% python3 -q
>>> import numpy as np
>>> import numpy.linalg as la
>>> np.set_printoptions(suppress=True, linewidth=140)
>>> tidy = lambda a: np.round(a, 4) + 0
>>> m1 = np.loadtxt("case15.csv", delimiter=",")
>>> m1
array([[ 10.2752,   3.6584,  -9.8251,  13.5832],
       [-10.5358,  16.1039,  -0.2443,  -5.4407],
       [ -1.8548,   1.5029, -18.6204,  -6.898 ],
       [ 12.2407,   0.5879,  15.6673,  -2.0867],
       [-15.2978,  -8.0843,   5.4311,   8.4336],
       [-12.0839,  12.5275,   5.0491,   8.4586],
       [-15.7539,   7.0811,  -1.4106,  -9.9842],
       [  8.2569, -10.3679,  14.9429,   1.0203],
       [ 12.2268,  -0.1213,   2.2497,  15.6662],
       [-10.7069,   6.9356,  -0.6275, -15.3905],
       [ -0.9674, -12.219 ,  15.775 ,  -0.9535],
       [  0.4976, -18.0894,  -4.8038,   7.0321],
       [ 11.7708,   9.4629,  12.8702,  -2.5018]])
>>> M2 = np.c_[m1[:, :3] @ np.array([[5, 2, 3], [3, 4, 2], [2, 1, 5]]), np.array([2, 2, 2, 2, 2, 0, 2, -2, 2, -2, 0, 1, 0])]
>>> tidy(M2)
array([[ 42.701 ,  25.3589, -10.9831,   2.    ],
       [ -4.8559,  43.0997,  -0.6211,   2.    ],
       [-42.0061, -16.3184, -95.6606,   2.    ],
       [ 94.3018,  42.5003, 116.2344,   2.    ],
       [-89.8797, -57.5017, -34.9065,   2.    ],
       [-12.7388,  30.9913,  14.0488,   0.    ],
       [-60.3474,  -4.594 , -40.1525,   2.    ],
       [ 40.0666, -10.0149,  78.7494,  -2.    ],
       [ 65.2695,  26.2181,  47.6863,   2.    ],
       [-33.9827,   5.7011, -21.387 ,  -2.    ],
       [ -9.944 , -35.0358,  51.5348,   0.    ],
       [-61.3878, -76.1662, -58.705 ,   1.    ],
       [112.9831,  74.2634, 118.5892,   0.    ]])
>>> tidy(la.norm(la.qr(m1)[0].T @ M2, axis=0) ** 2 / ((M2 ** 2).sum(axis=0) + 1e-12))
array([1.    , 1.    , 1.    , 0.2066])
>>> tidy(la.norm(M2 - m1 @ la.lstsq(m1, M2)[0], axis=0))
array([0.    , 0.    , 0.    , 5.4183])
>>> tidy(la.lstsq(m1, M2[:, 0])[0])
array([5., 3., 2., 0.])
>>> la.matrix_rank(M2)
np.int64(4)
>>> Xs = m1 - m1.mean(axis=0)
>>> V = la.svd(Xs)[2][:1]
>>> M2 = Xs - Xs @ V.T @ V
>>> tidy((Xs @ V.T).std(axis=0))
array([12.9118])
>>> la.norm(M2, axis=1).round(6).argmax()
np.int64(0)
>>> tidy(M2.std(axis=0))
array([6.2342, 7.656 , 8.7155, 7.0679])
>>> tidy(la.norm(M2) / la.norm(Xs))
np.float64(0.7567)
>>> f = np.array([0, 3, 2, 3, 2])
>>> M = 4 * np.eye(5) + np.outer(f, f)
>>> M
array([[ 4.,  0.,  0.,  0.,  0.],
       [ 0., 13.,  6.,  9.,  6.],
       [ 0.,  6.,  8.,  6.,  4.],
       [ 0.,  9.,  6., 13.,  6.],
       [ 0.,  6.,  4.,  6.,  8.]])
>>> # symmetric
>>> rng = np.random.default_rng(14370)
>>> M2 = M + rng.integers(-2, 3, (5, 1)) @ rng.integers(-2, 3, (1, 5))
>>> M2
array([[ 4., -2.,  4.,  0.,  4.],
       [ 0., 13.,  6.,  9.,  6.],
       [ 0.,  8.,  4.,  6.,  0.],
       [ 0.,  7., 10., 13., 10.],
       [ 0.,  5.,  6.,  6., 10.]])
>>> np.abs(M2 - M).sum(axis=1)
array([10.,  0., 10., 10.,  5.])
>>> M2 - M
array([[ 0., -2.,  4.,  0.,  4.],
       [ 0.,  0.,  0.,  0.,  0.],
       [ 0.,  2., -4.,  0., -4.],
       [ 0., -2.,  4.,  0.,  4.],
       [ 0., -1.,  2.,  0.,  2.]])
